$ ipython --no-banner

In [1]: import numpy as np

In [2]: np.set_printoptions(precision=2, suppress=True, linewidth=200)

In [3]: m1 = np.loadtxt("case19.csv", delimiter=",")

In [4]: m1
Out[4]: 
array([[ -8.,  -2.,  -8.,   0.,  -6., -10.,  -6.,  -6.,   0.],
       [ -8.,  -2.,  -8.,   0.,  -6., -10.,  -6.,  -6.,   0.],
       [ 16.,   4.,  16.,   0.,  12.,  20.,  12.,  12.,   0.],
       [ -4.,  -1.,  -4.,   0.,  -3.,  -5.,  -3.,  -3.,   0.],
       [  4.,   1.,   4.,   0.,   3.,   5.,   3.,   3.,   0.],
       [ 20.,   5.,  20.,   0.,  15.,  25.,  15.,  15.,   0.],
       [  4.,   1.,   4.,   0.,   3.,   5.,   3.,   3.,   0.],
       [ -8.,  -2.,  -8.,   0.,  -6., -10.,  -6.,  -6.,   0.],
       [ -4.,  -1.,  -4.,   0.,  -3.,  -5.,  -3.,  -3.,   0.]])

In [5]: # row 1 repeats row 0

In [6]: round(np.linalg.norm(m1, 2) / np.linalg.norm(m1), 2)
Out[6]: np.float64(1.0)

In [7]: np.argsort(-np.linalg.norm(m1, axis=0).round(6), kind="stable")[:3]
Out[7]: array([5, 0, 2])

In [8]: [round(float(x), 2) for x in np.linalg.svd(m1, compute_uv=False)[:3]]
Out[8]: [69.61, 0.0, 0.0]

In [9]: np.linalg.matrix_rank(m1, rtol=0.1)
Out[9]: np.int64(1)

In [10]: round(np.linalg.norm(m1) ** 2 / np.linalg.norm(m1, 2) ** 2, 2)
Out[10]: np.float64(1.0)

In [11]: round(np.linalg.norm(m1[5], 1), 2), np.round(np.linalg.norm(m1[5], np.inf), 2)
Out[11]: (np.float64(115.0), np.float64(25.0))

In [12]: m1[5] @ m1[2]
Out[12]: np.float64(1700.0)

In [13]: np.linalg.norm(m1, axis=1).argmax()
Out[13]: np.int64(5)

In [14]: np.linalg.norm(m1, axis=1)
Out[14]: array([18.44, 18.44, 36.88,  9.22,  9.22, 46.1 ,  9.22, 18.44,  9.22])

In [15]: u = np.array([-1, 0])

In [16]: np.polyval(u, m1[4])
Out[16]: array([-4., -1., -4.,  0., -3., -5., -3., -3.,  0.])

In [17]: np.correlate(m1[4], m1[3], "full")
Out[17]: array([  0., -12., -15., -35., -29., -32., -52., -47., -85., -47., -52., -32., -29., -35., -15., -12.,   0.])

In [18]: x0 = np.array([1, 5, 4, 5, 0, 3, 5, 5, 0])

In [19]: h = np.maximum(m1 @ x0, 0)

In [20]: m1 * (h > 1e-9)[:, None]
Out[20]: 
array([[-0., -0., -0.,  0., -0., -0., -0., -0.,  0.],
       [-0., -0., -0.,  0., -0., -0., -0., -0.,  0.],
       [16.,  4., 16.,  0., 12., 20., 12., 12.,  0.],
       [-0., -0., -0.,  0., -0., -0., -0., -0.,  0.],
       [ 4.,  1.,  4.,  0.,  3.,  5.,  3.,  3.,  0.],
       [20.,  5., 20.,  0., 15., 25., 15., 15.,  0.],
       [ 4.,  1.,  4.,  0.,  3.,  5.,  3.,  3.,  0.],
       [-0., -0., -0.,  0., -0., -0., -0., -0.,  0.],
       [-0., -0., -0.,  0., -0., -0., -0., -0.,  0.]])

In [21]: m1.T @ h
Out[21]: array([12040.,  3010., 12040.,     0.,  9030., 15050.,  9030.,  9030.,     0.])

In [22]: np.maximum(m1 @ x0, 0) - np.maximum(-m1 @ x0, 0)
Out[22]: array([-140., -140.,  280.,  -70.,   70.,  350.,   70., -140.,  -70.])

In [23]: np.unique(m1.round(6), axis=0).shape
Out[23]: (5, 9)

In [24]: round(float(np.trace(np.linalg.pinv(m1) @ m1)), 2)
Out[24]: 1.0

In [25]: np.allclose(m1[:-1].T @ np.linalg.lstsq(m1[:-1].T, m1[-1])[0], m1[-1])
Out[25]: True

In [26]: m1 @ np.linalg.pinv(m1) @ m1
Out[26]: 
array([[ -8.,  -2.,  -8.,   0.,  -6., -10.,  -6.,  -6.,   0.],
       [ -8.,  -2.,  -8.,   0.,  -6., -10.,  -6.,  -6.,   0.],
       [ 16.,   4.,  16.,   0.,  12.,  20.,  12.,  12.,   0.],
       [ -4.,  -1.,  -4.,   0.,  -3.,  -5.,  -3.,  -3.,   0.],
       [  4.,   1.,   4.,   0.,   3.,   5.,   3.,   3.,   0.],
       [ 20.,   5.,  20.,   0.,  15.,  25.,  15.,  15.,   0.],
       [  4.,   1.,   4.,   0.,   3.,   5.,   3.,   3.,   0.],
       [ -8.,  -2.,  -8.,   0.,  -6., -10.,  -6.,  -6.,   0.],
       [ -4.,  -1.,  -4.,   0.,  -3.,  -5.,  -3.,  -3.,   0.]])
